In [1]: import numpy as np

In [2]: np.set_printoptions(precision=2, suppress=True, linewidth=200, sign=" ")

In [3]: J = np.loadtxt("data.csv", delimiter=",")

In [4]: print(J)
[[ 1.    0.5   0.25  0.12  0.06  0.03  0.02  0.01  0.  ]
 [ 0.5   1.    0.5   0.25  0.12  0.06  0.03  0.02  0.01]
 [ 0.25  0.5   1.    0.5   0.25  0.12  0.06  0.03  0.02]
 [ 0.12  0.25  0.5   1.    0.5   0.25  0.12  0.06  0.03]
 [ 0.06  0.12  0.25  0.5   1.    0.5   0.25  0.12  0.06]
 [ 0.03  0.06  0.12  0.25  0.5   1.    0.5   0.25  0.12]
 [ 0.02  0.03  0.06  0.12  0.25  0.5   1.    0.5   0.25]
 [ 0.01  0.02  0.03  0.06  0.12  0.25  0.5   1.    0.5 ]
 [ 0.    0.01  0.02  0.03  0.06  0.12  0.25  0.5   1.  ]]

In [5]: # symmetric, so the eigenvalues are real

In [6]: rng = np.random.default_rng(62)

In [7]: z = rng.permutation(9)

In [8]: print(z)
[ 6  4  8  2  0  1  7  5  3]

In [9]: M2 = J[z][:, z]

In [10]: print(np.sort(np.abs(np.linalg.eigvals(M2))))
[ 0.35  0.37  0.42  0.5   0.64  0.9   1.3   1.9   2.63]

In [11]: print(np.diag(M2))
[ 1.  1.  1.  1.  1.  1.  1.  1.  1.]

In [12]: L = np.linalg.cholesky(J)

In [13]: print(L @ L.T)
[[ 1.    0.5   0.25  0.12  0.06  0.03  0.02  0.01  0.  ]
 [ 0.5   1.    0.5   0.25  0.12  0.06  0.03  0.02  0.01]
 [ 0.25  0.5   1.    0.5   0.25  0.12  0.06  0.03  0.02]
 [ 0.12  0.25  0.5   1.    0.5   0.25  0.12  0.06  0.03]
 [ 0.06  0.12  0.25  0.5   1.    0.5   0.25  0.12  0.06]
 [ 0.03  0.06  0.12  0.25  0.5   1.    0.5   0.25  0.12]
 [ 0.02  0.03  0.06  0.12  0.25  0.5   1.    0.5   0.25]
 [ 0.01  0.02  0.03  0.06  0.12  0.25  0.5   1.    0.5 ]
 [ 0.    0.01  0.02  0.03  0.06  0.12  0.25  0.5   1.  ]]

In [14]: print(np.round(np.prod(np.diag(L)) ** 2, 2), round(np.linalg.det(J), 2))
0.1 0.1

In [15]: print(np.diag(L) ** 2)
[ 1.    0.75  0.75  0.75  0.75  0.75  0.75  0.75  0.75]

In [16]: vec = np.array([-1, -3, 2, 4, -5, 1, -3, -2, 5])

In [17]: target = J @ vec

In [18]: c, lr = np.zeros(9), 1 / np.linalg.norm(J, 2) ** 2

In [19]: for i in range(25):
    ...:     c -= lr * J.T @ (J @ c - target)
    ...:     if i % 5 == 0: print(i, round(np.linalg.norm(J @ c - target), 2))
    ...: 
0 5.53
5 3.65
10 2.73
15 2.23
20 1.9

In [20]: print(c)
[-1.66 -1.86  1.75  2.46 -2.44 -1.07 -2.51 -0.84  3.84]

In [21]: print(np.round(np.linalg.cond(J), 2))
7.56

In [22]: w, vecs = np.linalg.eigh(J)

In [23]: print(np.abs(vecs[:, -1]).round(6).argmax())
4

In [24]: print(np.round(vecs @ np.diag(w) @ vecs.T, 2) + 0)
[[ 1.    0.5   0.25  0.12  0.06  0.03  0.02  0.01  0.  ]
 [ 0.5   1.    0.5   0.25  0.12  0.06  0.03  0.02  0.01]
 [ 0.25  0.5   1.    0.5   0.25  0.12  0.06  0.03  0.02]
 [ 0.12  0.25  0.5   1.    0.5   0.25  0.12  0.06  0.03]
 [ 0.06  0.12  0.25  0.5   1.    0.5   0.25  0.12  0.06]
 [ 0.03  0.06  0.12  0.25  0.5   1.    0.5   0.25  0.12]
 [ 0.02  0.03  0.06  0.12  0.25  0.5   1.    0.5   0.25]
 [ 0.01  0.02  0.03  0.06  0.12  0.25  0.5   1.    0.5 ]
 [ 0.    0.01  0.02  0.03  0.06  0.12  0.25  0.5   1.  ]]

In [25]: print(np.linalg.svd(J, compute_uv=False))
[ 2.63  1.9   1.3   0.9   0.64  0.5   0.42  0.37  0.35]
